% python3 -q
>>> import numpy as np
>>> from numpy import linalg as LA
>>> np.set_printoptions(precision=3, suppress=True, linewidth=200, sign=" ")
>>> s = 3 * 0.7 ** np.arange(3)
>>> rng = np.random.default_rng(39)
>>> X = rng.normal(size=(24, 3)) * rng.permutation(s)
>>> print(X)
[[ 0.037  0.619  0.549]
 [-1.278 -2.456  1.033]
 [ 0.633  3.998 -1.833]
 [ 0.603  0.364 -0.653]
 [-1.888 -3.097  5.858]
 [-0.713  4.26   2.141]
 [-0.906  0.969 -4.497]
 [-0.674  0.068  1.016]
 [-0.719 -2.094 -0.396]
 [ 0.193 -0.731 -0.34 ]
 [ 1.485  2.878  4.123]
 [-1.057 -0.699  1.979]
 [ 0.65   3.42   0.103]
 [ 1.479 -0.87  -1.675]
 [-0.404  2.537 -5.311]
 [-0.823 -2.36  -0.394]
 [ 1.239  1.205  1.631]
 [-1.919  0.882  4.44 ]
 [ 0.561  2.835 -3.402]
 [ 0.456  2.287 -0.183]
 [-1.714 -2.921 -2.75 ]
 [-0.104 -2.317 -1.983]
 [-1.862 -1.497 -0.671]
 [-0.455 -0.081  1.292]]
>>> vec = np.array([-3, 9, 4])
>>> rhs = X @ vec
>>> print(np.round(LA.pinv(X) @ X, 3) + 0)
[[ 1.  0.  0.]
 [ 0.  1.  0.]
 [ 0.  0.  1.]]
>>> rhs = rhs + 0.05 * rng.normal(size=24)
>>> print(rhs)
[  7.572 -14.1    26.725  -1.113   1.213  49.083  -6.529   6.655 -18.213  -8.55   37.933   4.846  29.212 -18.952   2.856 -20.323  13.677  31.535  10.28   18.493 -32.159 -28.49  -10.578   5.889]
>>> c, *_ = LA.lstsq(X, rhs)
>>> print(np.round(LA.norm(rhs - X @ c), 3))
0.198
>>> print(c.round())
[-3.  9.  4.]
>>> W2 = X[[18, 6]].astype(float)
>>> for _ in range(7):
...     idx = LA.norm(X[:, None] - W2, axis=-1).argmin(axis=1)
...     W2 = np.array([X[idx == j].mean(axis=0) for j in range(2)])
... 
>>> print(idx)
[ 0  1  0  0  1  0  1  0  1  1  0  0  0  1  1  1  0  0  0  0  1  1  1  0]
>>> print(np.bincount(idx))
[ 13  11]
>>> print(W2)
[[ 0.065  1.695  0.862]
 [-0.73  -1.349 -1.011]]
>>> print(W2[1] - W2[0])
[-0.795 -3.044 -1.873]
>>> print(np.abs(W2[1] - W2[0]).argmax())
1
>>> hat = X @ LA.solve(X.T @ X, X.T)
>>> print(hat @ X[:, 1])
[ 0.619 -2.456  3.998  0.364 -3.097  4.26   0.969  0.068 -2.094 -0.731  2.878 -0.699  3.42  -0.87   2.537 -2.36   1.205  0.882  2.835  2.287 -2.921 -2.317 -1.497 -0.081]
>>> print(LA.matrix_rank(np.eye(24) - hat))
21
>>> print(np.allclose(hat @ hat, hat))
True
